In [1]: import numpy as np

In [2]: np.set_printoptions(precision=2, suppress=True, linewidth=140)

In [3]: def rd(a):
   ...:     return np.round(a, 2) + 0
   ...: 

In [4]: A = np.loadtxt("test10.csv", delimiter=",")

In [5]: A
Out[5]: 
array([[-11., -10.,  -5.],
       [ -7.,  -6.,  -1.],
       [ -5.,  -4.,   1.],
       [ -9.,  -8.,  -3.]])

In [6]: left, sv, vt = np.linalg.svd(A)

In [7]: vecs = vt[:(sv > 1e-8).sum()]

In [8]: rng = np.random.default_rng(304600)

In [9]: x0 = A[2] + -2 * A[3] + rng.integers(2) * np.eye(3)[0]

In [10]: x0
Out[10]: array([14., 12.,  7.])

In [11]: rd(vecs.T @ vecs)
Out[11]: 
array([[ 0.6 ,  0.48, -0.08],
       [ 0.48,  0.42,  0.1 ],
       [-0.08,  0.1 ,  0.98]])

In [12]: np.linalg.matrix_rank(np.vstack([A, x0]))
Out[12]: np.int64(3)

In [13]: B = A[0, 0] * A[1:] - np.outer(A[1:, 0], A[0])

In [14]: B
Out[14]: 
array([[  0.,  -4., -24.],
       [  0.,  -6., -36.],
       [  0.,  -2., -12.]])

In [15]: np.flatnonzero(~B.round(6).any(axis=1))
Out[15]: array([], dtype=int64)

In [16]: left, sv, vt = np.linalg.svd(A)

In [17]: np.argmax(sv[:-1] / (sv[1:] + 1e-6)) + 1
Out[17]: np.int64(2)

In [18]: print(rd(sv))
[22.77  3.09  0.  ]

In [19]: B = left[:, :2] @ np.diag(sv[:2]) @ vt[:2]

In [20]: print(np.linalg.matrix_rank(A, rtol=0.05))
2

In [21]: rd(np.linalg.norm(A - B, 2)), rd(sv[2])
Out[21]: (np.float64(0.0), np.float64(0.0))

In [22]: rd(np.linalg.norm(A - B) / np.linalg.norm(A))
Out[22]: np.float64(0.0)

In [23]: np.linalg.matrix_rank(B)
Out[23]: np.int64(2)

In [24]: B = A / np.sqrt((A ** 2).mean(axis=1, keepdims=True))

In [25]: rd(np.linalg.norm(B, axis=1))
Out[25]: array([1.73, 1.73, 1.73, 1.73])

In [26]: np.linalg.matrix_rank(A - A.mean(axis=1, keepdims=True))
Out[26]: np.int64(1)

In [27]: rd(A - A.mean(axis=1, keepdims=True))
Out[27]: 
array([[-2.33, -1.33,  3.67],
       [-2.33, -1.33,  3.67],
       [-2.33, -1.33,  3.67],
       [-2.33, -1.33,  3.67]])

In [28]: np.linalg.matrix_rank(B) == np.linalg.matrix_rank(A)
Out[28]: np.True_
